% ipython --no-banner

In [1]: import numpy as np

In [2]: from numpy import linalg as LA

In [3]: np.set_printoptions(precision=2, suppress=True, linewidth=200, floatmode="fixed")

In [4]: def rnd(a):
   ...:     return np.round(a, 2) + 0
   ...: 

In [5]: X = np.load("out9.npy")

In [6]: X
Out[6]: 
array([[2, 0, 0, 0, 0],
       [2, 5, 0, 0, 0],
       [1, 4, 2, 0, 0],
       [0, 1, 4, 3, 0],
       [4, 0, 2, 1, 4]])

In [7]: # triangular, det is the product of the diagonal

In [8]: hat = np.triu(np.array([[1, 2, -5, -4, -3],
   ...:     [5, -1, -3, -3, -3],
   ...:     [-4, -4, -3, -2, -2],
   ...:     [4, -4, -4, 0, -2],
   ...:     [-1, -3, 0, -5, -3]]), 1) + np.eye(5)

In [9]: A2 = hat @ X @ LA.inv(hat)

In [10]: rnd(np.poly(A2))
Out[10]: array([   1.00,  -16.00,   99.00, -296.00,  428.00, -240.00])

In [11]: rnd(LA.det(A2))
Out[11]: np.float64(240.0)

In [12]: A2
Out[12]: 
array([[ -11.00,    8.00,  -63.00, -161.00, -469.00],
       [ -13.00,   16.00,  -41.00,  -98.00, -281.00],
       [  -7.00,   16.00,    3.00,   18.00,   61.00],
       [  -8.00,   17.00,   11.00,   42.00,  125.00],
       [   4.00,   -8.00,   -2.00,  -11.00,  -34.00]])

In [13]: LA.matrix_rank(A2)
Out[13]: np.int64(5)

In [14]: rnd(LA.norm(A2, 2) / LA.norm(A2))
Out[14]: np.float64(1.0)

In [15]: LA.matrix_rank(A2, rtol=0.1)
Out[15]: np.int64(1)

In [16]: X @ X
Out[16]: 
array([[ 4,  0,  0,  0,  0],
       [14, 25,  0,  0,  0],
       [12, 28,  4,  0,  0],
       [ 6, 24, 20,  9,  0],
       [26,  9, 16,  7, 16]])

In [17]: [int(LA.matrix_rank(LA.matrix_power(X, p))) for p in range(1, 6)]
Out[17]: [5, 5, 5, 5, 5]

In [18]: np.prod(np.diag(X)), rnd(LA.det(X))
Out[18]: (np.int64(240), np.float64(240.0))

In [19]: rnd(np.sort(LA.eigvals(X)))
Out[19]: array([2.00, 2.00, 3.00, 4.00, 5.00])

In [20]: K = np.vander(np.arange(3) - 1, 3, increasing=True)

In [21]: K
Out[21]: 
array([[ 1, -1,  1],
       [ 1,  0,  0],
       [ 1,  1,  1]])

In [22]: vec = np.array([0, 5, -3])

In [23]: (K * vec).sum(axis=1)
Out[23]: array([-8,  0,  2])

In [24]: LA.norm(K @ vec) <= LA.norm(K, 2) * LA.norm(vec) + 1e-9
Out[24]: np.True_

In [25]: np.einsum("ij,j->i", K, vec)
Out[25]: array([-8,  0,  2])

In [26]: (K @ vec).argmax()
Out[26]: np.int64(2)

In [27]: np.sign((K @ vec).round(6))
Out[27]: array([-1,  0,  1])

In [28]: rng = np.random.default_rng(3851)

In [29]: labels = rng.permutation(3)

In [30]: labels
Out[30]: array([2, 1, 0])

In [31]: A2 = K[labels][:, labels]

In [32]: A2
Out[32]: 
array([[ 1,  1,  1],
       [ 0,  0,  1],
       [ 1, -1,  1]])

In [33]: rnd(LA.det(A2)), rnd(LA.det(K[labels]))
Out[33]: (np.float64(2.0), np.float64(-2.0))

In [34]: vec = np.array([2, 1, 2])

In [35]: y = K @ vec

In [36]: beta, lr = np.zeros(3), 1 / LA.norm(K, 2) ** 2

In [37]: for i in range(3):
    ...:     beta -= lr * K.T @ (K @ beta - y)
    ...:     if i % 1 == 0: print(i, round(LA.norm(K @ beta - y), 2))
    ...: 
0 0.82
1 0.48
2 0.3

In [38]: rnd(beta)
Out[38]: array([2.16, 0.82, 1.80])

In [39]: m1 = np.array([[0, 2, 0, 2, 0],
    ...:     [-2, 3, 2, 1, 2],
    ...:     [-2, 0, 0, 3, 2],
    ...:     [-2, 2, 0, 3, 2],
    ...:     [-2, 2, 1, 0, 2],
    ...:     [-2, 2, 3, 3, 2],
    ...:     [-3, 2, 2, 0, 3]])

In [40]: # null space of dimension 1

In [41]: def softmax(z):
    ...:     e = np.exp(z - z.max(axis=-1, keepdims=True))
    ...:     return e / e.sum(axis=-1, keepdims=True)
    ...: 

In [42]: rnd(softmax(m1).sum(axis=1))
Out[42]: array([1.00, 1.00, 1.00, 1.00, 1.00, 1.00, 1.00])

In [43]: rnd(softmax(10 * m1[2]))
Out[43]: array([0.00, 0.00, 0.00, 1.00, 0.00])

In [44]: S = m1 @ m1.T / np.sqrt(5)

In [45]: softmax(S).round(6).argmax(axis=1)
Out[45]: array([3, 5, 2, 3, 6, 5, 6])

In [46]: rnd(softmax(S)[2] @ m1)
Out[46]: array([-2.03,  1.40,  1.05,  2.84,  2.03])

In [47]: rnd(softmax(S + np.triu(np.full(S.shape, -np.inf), 1)))
Out[47]: 
array([[1.00, 0.00, 0.00, 0.00, 0.00, 0.00, 0.00],
       [0.00, 1.00, 0.00, 0.00, 0.00, 0.00, 0.00],
       [0.01, 0.06, 0.93, 0.00, 0.00, 0.00, 0.00],
       [0.01, 0.12, 0.12, 0.75, 0.00, 0.00, 0.00],
       [0.00, 0.68, 0.02, 0.11, 0.18, 0.00, 0.00],
       [0.00, 0.04, 0.00, 0.02, 0.00, 0.94, 0.00],
       [0.00, 0.12, 0.00, 0.01, 0.02, 0.12, 0.73]])

In [48]: W1 = np.array([[-7, 9, 0], [-4, -6, -1], [5, 2, 9], [8, 3, 4], [-9, -5, -1]])

In [49]: beta = np.array([2, 2, 2])

In [50]: H = np.maximum(m1 @ W1 + beta, 0)

In [51]: (H > 0).astype(int)
Out[51]: 
array([[1, 0, 1],
       [1, 0, 1],
       [1, 0, 1],
       [1, 0, 1],
       [0, 0, 1],
       [1, 0, 1],
       [0, 0, 1]])

In [52]: Z = np.array([[-2, -2], [-3, 1], [1, 3]])

In [53]: H @ Z
Out[53]: 
array([[-12,   4],
       [ 11,  49],
       [-32,  -8],
       [-18,   2],
       [  7,  21],
       [-21,  53],
       [ 15,  45]])

In [54]: W1 @ Z
Out[54]: 
array([[-13,  23],
       [ 25,  -1],
       [ -7,  19],
       [-21,  -1],
       [ 32,  10]])
